In [1]: import numpy as np

In [2]: import numpy.linalg as la

In [3]: np.set_printoptions(suppress=True, linewidth=200)

In [4]: J = np.loadtxt("dump.csv", delimiter=",")

In [5]: J
Out[5]: 
array([[-3., -3.,  0., -6.,  0.,  0., -3., -3., -3.,  0.],
       [-2., -2.,  0., -4.,  0.,  0., -2., -2., -2.,  0.],
       [-2., -2.,  0., -4.,  0.,  0., -2., -2., -2.,  0.],
       [ 4.,  4.,  0.,  8.,  0.,  0.,  4.,  4.,  4.,  0.],
       [ 2.,  2.,  0.,  4.,  0.,  0.,  2.,  2.,  2.,  0.],
       [-2., -2.,  0., -4.,  0.,  0., -2., -2., -2.,  0.],
       [ 5.,  5.,  0., 10.,  0.,  0.,  5.,  5.,  5.,  0.],
       [-1., -1.,  0., -2.,  0.,  0., -1., -1., -1.,  0.]])

In [6]: la.cond(J) > 100
Out[6]: np.True_

In [7]: round(float(la.norm(J, 2) / la.norm(J)), 1)
Out[7]: 1.0

In [8]: np.argsort(-la.norm(J, axis=0).round(6), kind="stable")[:3]
Out[8]: array([3, 0, 1])

In [9]: f, v = J[3], J[0]

In [10]: f @ v
Out[10]: np.float64(-108.0)

In [11]: p = (f @ v) / (f @ f) * f

In [12]: la.matrix_rank(np.outer(f, v))
Out[12]: np.int64(1)

In [13]: v - p
Out[13]: array([0., 0., 0., 0., 0., 0., 0., 0., 0., 0.])

In [14]: np.outer(f, v)
Out[14]: 
array([[-12., -12.,   0., -24.,   0.,   0., -12., -12., -12.,   0.],
       [-12., -12.,   0., -24.,   0.,   0., -12., -12., -12.,   0.],
       [ -0.,  -0.,   0.,  -0.,   0.,   0.,  -0.,  -0.,  -0.,   0.],
       [-24., -24.,   0., -48.,   0.,   0., -24., -24., -24.,   0.],
       [ -0.,  -0.,   0.,  -0.,   0.,   0.,  -0.,  -0.,  -0.,   0.],
       [ -0.,  -0.,   0.,  -0.,   0.,   0.,  -0.,  -0.,  -0.,   0.],
       [-12., -12.,   0., -24.,   0.,   0., -12., -12., -12.,   0.],
       [-12., -12.,   0., -24.,   0.,   0., -12., -12., -12.,   0.],
       [-12., -12.,   0., -24.,   0.,   0., -12., -12., -12.,   0.],
       [ -0.,  -0.,   0.,  -0.,   0.,   0.,  -0.,  -0.,  -0.,   0.]])

In [15]: round(la.norm(f + v) ** 2 + la.norm(f - v) ** 2, 1)
Out[15]: np.float64(450.0)

In [16]: K = np.load("block11.npy")

In [17]: K
Out[17]: 
array([[0., 1., 1., 1., 1., 1., 1., 1., 1., 1., 1., 1., 1., 1., 1.],
       [1., 0., 1., 1., 1., 1., 1., 1., 1., 1., 1., 1., 1., 1., 1.],
       [1., 1., 0., 1., 1., 1., 1., 1., 1., 1., 1., 1., 1., 1., 1.],
       [1., 1., 1., 0., 1., 1., 1., 1., 1., 1., 1., 1., 1., 1., 1.],
       [1., 1., 1., 1., 0., 1., 1., 1., 1., 1., 1., 1., 1., 1., 1.],
       [1., 1., 1., 1., 1., 0., 1., 1., 1., 1., 1., 1., 1., 1., 1.],
       [1., 1., 1., 1., 1., 1., 0., 1., 1., 1., 1., 1., 1., 1., 1.],
       [1., 1., 1., 1., 1., 1., 1., 0., 1., 1., 1., 1., 1., 1., 1.],
       [1., 1., 1., 1., 1., 1., 1., 1., 0., 1., 1., 1., 1., 1., 1.],
       [1., 1., 1., 1., 1., 1., 1., 1., 1., 0., 1., 1., 1., 1., 1.],
       [1., 1., 1., 1., 1., 1., 1., 1., 1., 1., 0., 1., 1., 1., 1.],
       [1., 1., 1., 1., 1., 1., 1., 1., 1., 1., 1., 0., 1., 1., 1.],
       [1., 1., 1., 1., 1., 1., 1., 1., 1., 1., 1., 1., 0., 1., 1.],
       [1., 1., 1., 1., 1., 1., 1., 1., 1., 1., 1., 1., 1., 0., 1.],
       [1., 1., 1., 1., 1., 1., 1., 1., 1., 1., 1., 1., 1., 1., 0.]])

In [18]: U, sv, Vt = la.svd(K)

In [19]: np.argmax(sv[:-1] / (sv[1:] + 1e-6)) + 1
Out[19]: np.int64(1)

In [20]: sv.round(1)
Out[20]: array([14.,  1.,  1.,  1.,  1.,  1.,  1.,  1.,  1.,  1.,  1.,  1.,  1.,  1.,  1.])

In [21]: A2 = U[:, :1] @ np.diag(sv[:1]) @ Vt[:1]

In [22]: round(la.norm(K - A2) / la.norm(K), 1)
Out[22]: np.float64(0.3)

In [23]: la.matrix_rank(A2)
Out[23]: np.int64(1)

In [24]: round(float(np.abs(K - A2).max()), 1)
Out[24]: 0.9

In [25]: la.matrix_rank(K, rtol=0.05)
Out[25]: np.int64(15)

In [26]: np.trace(K @ K @ K) // 6
Out[26]: np.float64(455.0)

In [27]: Lm = np.diag(K.sum(axis=1)) - K

In [28]: (la.eigvalsh(Lm) < 1e-8).sum()
Out[28]: np.int64(1)

In [29]: arr = np.load("case6.npy")

In [30]: arr
Out[30]: 
array([[ 0,  2, -1,  1, -1,  1,  3,  3],
       [ 3, -1,  0,  0,  1, -1, -1,  1],
       [ 0, -1,  3,  0,  1,  2,  2, -2],
       [ 3, -2,  1,  1,  1, -3,  3, -1],
       [ 2, -1,  0,  0,  1,  2, -3,  2],
       [-2, -2,  2,  3,  3,  2,  1,  1],
       [-3,  1, -2, -1, -2, -1,  0, -1],
       [-2, -3,  3,  2,  2, -1, -1, -3]])

In [31]: A2 = la.inv(arr)

In [32]: round(float(la.slogdet(arr)[0]), 1)
Out[32]: 1.0

In [33]: np.round(la.inv(A2), 1) + 0
Out[33]: 
array([[ 0.,  2., -1.,  1., -1.,  1.,  3.,  3.],
       [ 3., -1.,  0.,  0.,  1., -1., -1.,  1.],
       [ 0., -1.,  3.,  0.,  1.,  2.,  2., -2.],
       [ 3., -2.,  1.,  1.,  1., -3.,  3., -1.],
       [ 2., -1.,  0.,  0.,  1.,  2., -3.,  2.],
       [-2., -2.,  2.,  3.,  3.,  2.,  1.,  1.],
       [-3.,  1., -2., -1., -2., -1.,  0., -1.],
       [-2., -3.,  3.,  2.,  2., -1., -1., -3.]])

In [34]: np.round(la.det(arr) * A2, 1)
Out[34]: 
array([[ -267., -1006.,  -332.,   375.,   252.,   -96.,  -552.,  -186.],
       [ -345.,  -749.,  -457.,   -57.,  -384.,   -12.,  -900.,  -231.],
       [  822.,  1958.,   742.,  -753.,  -393.,  -246.,   663.,   666.],
       [ -369., -2268.,  -879.,   705.,   507.,  -114., -1071.,  -117.],
       [ -633.,  -141.,  -258.,   -54.,  -495.,   426.,  -459.,  -525.],
       [ -333., -1236.,  -246.,   393.,   417.,    39.,  -399.,  -288.],
       [   24.,   134.,   145.,    69.,   -60.,   102.,   171.,  -114.],
       [  780.,  2139.,   696.,  -666.,  -288.,    -9.,   987.,   450.]])

In [35]: round(la.cond(arr), 1)
Out[35]: np.float64(57.1)

In [36]: A2 = np.array([[0, -2], [-1, -2], [1, 1], [1, 1], [-1, 0], [2, 1], [0, 0], [2, -1]])

In [37]: A2.T @ arr.T
Out[37]: 
array([[ 7,  0,  3, -5,  8, 10, -6, -2],
       [-6, -6,  9, -2, -2, 14,  1, 17]])

In [38]: la.matrix_rank(np.vstack([arr, A2.T]))
Out[38]: np.int64(8)

In [39]: np.einsum("ik,kj->ij", arr, A2)
Out[39]: 
array([[ 7, -6],
       [ 0, -6],
       [ 3,  9],
       [-5, -2],
       [ 8, -2],
       [10, 14],
       [-6,  1],
       [-2, 17]])

In [40]: f = np.array([5, 0, 2])

In [41]: np.correlate(arr[0], arr[5], "full")
Out[41]: array([  0,   2,   1,   4,   4,   5,   6,   2,   9,  16,  20,  15,  -2, -12,  -6])

In [42]: np.convolve(arr[0], f)
Out[42]: array([ 0, 10, -5,  9, -7,  7, 13, 17,  6,  6])

In [43]: blk = np.stack([arr, 2 * arr, arr[::-1]])

In [44]: np.einsum("bij,cij->bc", blk, blk)
Out[44]: 
array([[ 219,  438,  -54],
       [ 438,  876, -108],
       [ -54, -108,  219]])

In [45]: blk.sum(axis=0)
Out[45]: 
array([[-2,  3,  0,  5, -1,  2,  8,  6],
       [ 6, -2, -2, -1,  1, -4, -3,  2],
       [-2, -5, 11,  3,  6,  8,  7, -5],
       [11, -7,  3,  3,  4, -7,  6, -1],
       [ 9, -5,  1,  1,  4,  3, -6,  5],
       [-6, -7,  9,  9, 10,  8,  5,  1],
       [-6,  2, -6, -3, -5, -4, -1, -2],
       [-6, -7,  8,  7,  5, -2,  0, -6]])

In [46]: np.round(la.det(blk), 1)
Out[46]: array([   831., 212736.,    831.])

In [47]: (blk @ arr.T).shape
Out[47]: (3, 8, 8)

In [48]: E = np.load("m.npy")

In [49]: E
Out[49]: 
array([[0, 4, 0, 2, 6, 1],
       [0, 3, 0, 0, 7, 2],
       [0, 6, 0, 6, 4, 0],
       [0, 7, 0, 8, 3, 0],
       [0, 7, 0, 8, 3, 0],
       [0, 3, 0, 0, 7, 2],
       [0, 7, 0, 8, 3, 0],
       [0, 3, 0, 0, 7, 2],
       [0, 3, 0, 0, 7, 2],
       [0, 3, 0, 0, 7, 2],
       [0, 4, 0, 2, 6, 1],
       [0, 3, 0, 0, 7, 2],
       [0, 3, 0, 0, 7, 2],
       [0, 5, 0, 4, 5, 0],
       [0, 4, 0, 2, 6, 1],
       [0, 6, 0, 6, 4, 0],
       [0, 4, 0, 2, 6, 1],
       [0, 7, 0, 8, 3, 0],
       [0, 7, 0, 8, 3, 0],
       [0, 7, 0, 8, 3, 0],
       [0, 4, 0, 2, 6, 1],
       [0, 7, 0, 8, 3, 0],
       [0, 5, 0, 4, 5, 0],
       [0, 7, 0, 8, 3, 0],
       [0, 5, 0, 4, 5, 0],
       [0, 7, 0, 8, 3, 0],
       [0, 3, 0, 0, 7, 2],
       [0, 5, 0, 4, 5, 0],
       [0, 3, 0, 0, 7, 2],
       [0, 3, 0, 0, 7, 2],
       [0, 4, 0, 2, 6, 1],
       [0, 7, 0, 8, 3, 0]])

In [50]: U, sv, Vt = la.svd(E)

In [51]: np.argmax(sv[:-1] / (sv[1:] + 1e-6)) + 1
Out[51]: np.int64(3)

In [52]: A2 = U[:, :3] @ np.diag(sv[:3]) @ Vt[:3]

In [53]: la.matrix_rank(E, rtol=0.05)
Out[53]: np.int64(2)

In [54]: round(float(la.norm(E - A2) / la.norm(E)), 1)
Out[54]: 0.0

In [55]: f, v = E[4], E[29]

In [56]: f @ f
Out[56]: np.int64(122)

In [57]: p = (f @ v) / (f @ f) * f

In [58]: p.round(1)
Out[58]: array([0. , 2.4, 0. , 2.8, 1. , 0. ])

In [59]: np.outer(f, v)
Out[59]: 
array([[ 0,  0,  0,  0,  0,  0],
       [ 0, 21,  0,  0, 49, 14],
       [ 0,  0,  0,  0,  0,  0],
       [ 0, 24,  0,  0, 56, 16],
       [ 0,  9,  0,  0, 21,  6],
       [ 0,  0,  0,  0,  0,  0]])

In [60]: rk = la.matrix_rank(E)

In [61]: rk
Out[61]: np.int64(3)

In [62]: N = la.svd(E)[2][rk:].T

In [63]: N.shape
Out[63]: (6, 3)

In [64]: [int(la.matrix_rank(np.delete(E, i, axis=0))) for i in range(32)]
Out[64]: 
[3,
 3,
 3,
 3,
 3,
 3,
 3,
 3,
 3,
 3,
 3,
 3,
 3,
 3,
 3,
 3,
 3,
 3,
 3,
 3,
 3,
 3,
 3,
 3,
 3,
 3,
 3,
 3,
 3,
 3,
 3,
 3]

In [65]: A = np.load("data.npy")

In [66]: A
Out[66]: 
array([[ 4,  0,  0,  0,  0,  0],
       [ 0,  0,  2,  0,  0,  8],
       [ 0, -5, -6,  0,  0,  3],
       [ 0,  0,  0,  2, -6,  0],
       [ 0,  0,  0, -3,  9,  0],
       [ 0,  9, -6,  0,  0,  9]])

In [67]: U, sv, Vt = la.svd(A)

In [68]: evecs = Vt[:(sv > 1e-8).sum()]

In [69]: rng = np.random.default_rng(781713)

In [70]: vec = A[0] + 2 * A[1] + rng.integers(2) * np.eye(6)[5]

In [71]: vec
Out[71]: array([ 4.,  0.,  4.,  0.,  0., 17.])

In [72]: np.round(la.norm(vec - evecs.T @ evecs @ vec), 1)
Out[72]: np.float64(0.0)

In [73]: np.round(evecs.T @ evecs, 1) + 0
Out[73]: 
array([[ 1. ,  0. ,  0. ,  0. ,  0. ,  0. ],
       [ 0. ,  1. ,  0. ,  0. ,  0. ,  0. ],
       [ 0. ,  0. ,  1. ,  0. ,  0. ,  0. ],
       [ 0. ,  0. ,  0. ,  0.1, -0.3,  0. ],
       [ 0. ,  0. ,  0. , -0.3,  0.9,  0. ],
       [ 0. ,  0. ,  0. ,  0. ,  0. ,  1. ]])

In [74]: np.round(np.diag(evecs.T @ evecs), 1)
Out[74]: array([1. , 1. , 1. , 0.1, 0.9, 1. ])

In [75]: la.lstsq(A[:-1].T, A[-1])[2]
Out[75]: np.int32(4)

In [76]: round(np.trace(la.pinv(A) @ A), 1)
Out[76]: np.float64(5.0)

In [77]: m1 = np.load("w.npy")

In [78]: m1.round(1) + 0
Out[78]: 
array([[-0.4,  1.7,  0.7,  0.4,  0.3,  0.1,  2.3],
       [-1.6,  0.1,  1.8,  1.6, -0.4,  0.5,  0.5],
       [ 1.2,  1.4, -1.1, -1.2,  0.6, -0.4,  1.6],
       [-1. ,  1.2,  1.3,  1. ,  0.1,  0.3,  1.9],
       [ 1.4,  1.1, -1.4, -1.4,  0.6, -0.5,  1.2],
       [-1.2,  0.9,  1.6,  1.2, -0.1,  0.3,  1.5],
       [ 0.7, -1.5, -1. , -0.7, -0.2, -0.2, -2.2],
       [-1.4,  0.6,  1.7,  1.4, -0.2,  0.4,  1.1],
       [-0.3, -1.8,  0.1,  0.3, -0.5,  0.2, -2.3],
       [ 1.3, -0.9, -1.6, -1.3,  0.1, -0.4, -1.5],
       [ 0.9,  1.6, -0.8, -0.9,  0.6, -0.3,  2. ],
       [-1. , -1.5,  0.9,  1. , -0.6,  0.3, -1.9],
       [-1.6, -0.4,  1.8,  1.6, -0.5,  0.5, -0.3],
       [-1.1, -1.4,  1.1,  1.1, -0.6,  0.4, -1.7],
       [ 0.3, -1.7, -0.6, -0.3, -0.3,  0. , -2.4],
       [ 1.2, -1. , -1.5, -1.2,  0. , -0.3, -1.6],
       [-0.6,  1.5,  1. ,  0.6,  0.2,  0.1,  2.2],
       [-0.1,  1.7,  0.4,  0.1,  0.4,  0. ,  2.4],
       [ 1.3,  1.2, -1.3, -1.3,  0.6, -0.4,  1.4],
       [-1.4,  0.6,  1.7,  1.4, -0.2,  0.4,  1.1],
       [-1.6, -0.4,  1.8,  1.6, -0.5,  0.5, -0.2],
       [ 1.5, -0.3, -1.8, -1.5,  0.3, -0.5, -0.7],
       [-1.1, -1.4,  1. ,  1.1, -0.6,  0.4, -1.7],
       [ 0. ,  1.7,  0.3,  0. ,  0.4,  0. ,  2.4],
       [-0.3,  1.7,  0.6,  0.3,  0.4,  0. ,  2.4],
       [ 1.2, -1. , -1.5, -1.2,  0.1, -0.3, -1.6],
       [ 0.7, -1.5, -1. , -0.7, -0.2, -0.2, -2.2],
       [-1.6,  0.2,  1.8,  1.6, -0.3,  0.5,  0.6],
       [ 1.5, -0.4, -1.8, -1.5,  0.3, -0.4, -0.9],
       [-1.3, -1.2,  1.4,  1.3, -0.6,  0.4, -1.3],
       [-1.3,  0.8,  1.7,  1.3, -0.1,  0.4,  1.4],
       [ 0.3, -1.7, -0.6, -0.3, -0.4,  0. , -2.4],
       [ 1.6,  0.2, -1.8, -1.6,  0.4, -0.5, -0.1],
       [-0.2,  1.7,  0.5,  0.2,  0.4,  0. ,  2.4],
       [-1.5, -0.7,  1.7,  1.5, -0.6,  0.5, -0.6],
       [ 0.6,  1.7, -0.4, -0.6,  0.6, -0.2,  2.2],
       [-1. ,  1.2,  1.3,  1. ,  0.1,  0.3,  1.9],
       [-1.6, -0.2,  1.8,  1.6, -0.5,  0.5,  0. ],
       [ 1.2,  1.3, -1.2, -1.2,  0.6, -0.4,  1.5],
       [ 1.6,  0.4, -1.8, -1.6,  0.5, -0.5,  0.2],
       [-0.4, -1.7,  0.2,  0.4, -0.5,  0.2, -2.3],
       [ 1.6,  0.4, -1.8, -1.6,  0.5, -0.5,  0.2],
       [-0.6, -1.7,  0.5,  0.6, -0.6,  0.2, -2.2],
       [-1.6, -0.2,  1.8,  1.6, -0.4,  0.5,  0.1],
       [-1.6, -0.2,  1.8,  1.6, -0.5,  0.5,  0. ],
       [ 1.6,  0.4, -1.8, -1.6,  0.5, -0.5,  0.3],
       [-1.3, -1.2,  1.3,  1.3, -0.6,  0.4, -1.4]])

In [79]: blk = np.stack([m1, -1 * m1, m1[::-1]])

In [80]: (blk @ m1.T).shape
Out[80]: (3, 47, 47)

In [81]: np.round(la.norm(blk, axis=(1, 2)), 1)
Out[81]: array([20.6, 20.6, 20.6])
